$ python3 -q
>>> import numpy as np
>>> from numpy import linalg as LA
>>> np.set_printoptions(precision=2, suppress=True, linewidth=120, floatmode="fixed")
>>> tidy = lambda a: np.round(a, 2) + 0
>>> K = np.array([[1, 1, 1, 1, 1, 1, 1, 1],
...     [1, -1, -1, 1, 1, -1, -1, 1],
...     [1, -1, 1, -1, -1, 1, -1, 1],
...     [1, -1, -1, 1, -1, 1, 1, -1]])
>>> rng = np.random.default_rng(954)
>>> A2 = K + rng.integers(-2, 3, (4, 2)) @ rng.integers(-2, 3, (2, 8))
>>> A2
array([[ 5, -3,  1,  5,  1,  3,  1, -3],
       [ 3, -3, -5, -5,  5,  0,  3,  1],
       [ 5, -5, -3, -5,  3,  3,  3, -1],
       [ 5, -5, -5, -3,  3,  3,  5, -3]])
>>> tidy(LA.svd(A2 - K, compute_uv=False))
array([17.15,  8.65,  0.00,  0.00])
>>> np.abs(A2 - K).sum(axis=1)
array([18, 23, 28, 28])
>>> A = np.load("m.npy")
>>> A
array([[6.00, 1.00, 1.00, 1.00, 1.00, 1.00, 1.00],
       [1.00, 6.00, 1.00, 1.00, 1.00, 1.00, 1.00],
       [1.00, 1.00, 6.00, 1.00, 1.00, 1.00, 1.00],
       [1.00, 1.00, 1.00, 6.00, 1.00, 1.00, 1.00],
       [1.00, 1.00, 1.00, 1.00, 6.00, 1.00, 1.00],
       [1.00, 1.00, 1.00, 1.00, 1.00, 6.00, 1.00],
       [1.00, 1.00, 1.00, 1.00, 1.00, 1.00, 6.00]])
>>> # equal to its transpose
>>> def softmax(z):
...     e = np.exp(z - z.max(axis=-1, keepdims=True))
...     return e / e.sum(axis=-1, keepdims=True)
... 
>>> tidy(softmax(10 * K[1]))
array([0.25, 0.00, 0.00, 0.25, 0.25, 0.00, 0.00, 0.25])
>>> tidy(softmax(K).sum(axis=1))
array([1.00, 1.00, 1.00, 1.00])
>>> tidy(softmax(K[1]))
array([0.22, 0.03, 0.03, 0.22, 0.22, 0.03, 0.03, 0.22])
>>> scores = K @ K.T / np.sqrt(8)
>>> tidy(softmax(scores + np.triu(np.full(scores.shape, -np.inf), 1)))
array([[1.00, 0.00, 0.00, 0.00],
       [0.06, 0.94, 0.00, 0.00],
       [0.05, 0.05, 0.89, 0.00],
       [0.05, 0.05, 0.05, 0.85]])
>>> x0 = np.array([1, 2, 1, 2, 1, 0, 1, 0])
>>> h1 = np.maximum(K @ x0, 0)
>>> h1
array([8, 0, 0, 0])
>>> np.flatnonzero(h1 > 1e-9)
array([0])
>>> tidy(np.tanh(K @ x0))
array([ 1.00,  0.00, -1.00,  0.00])
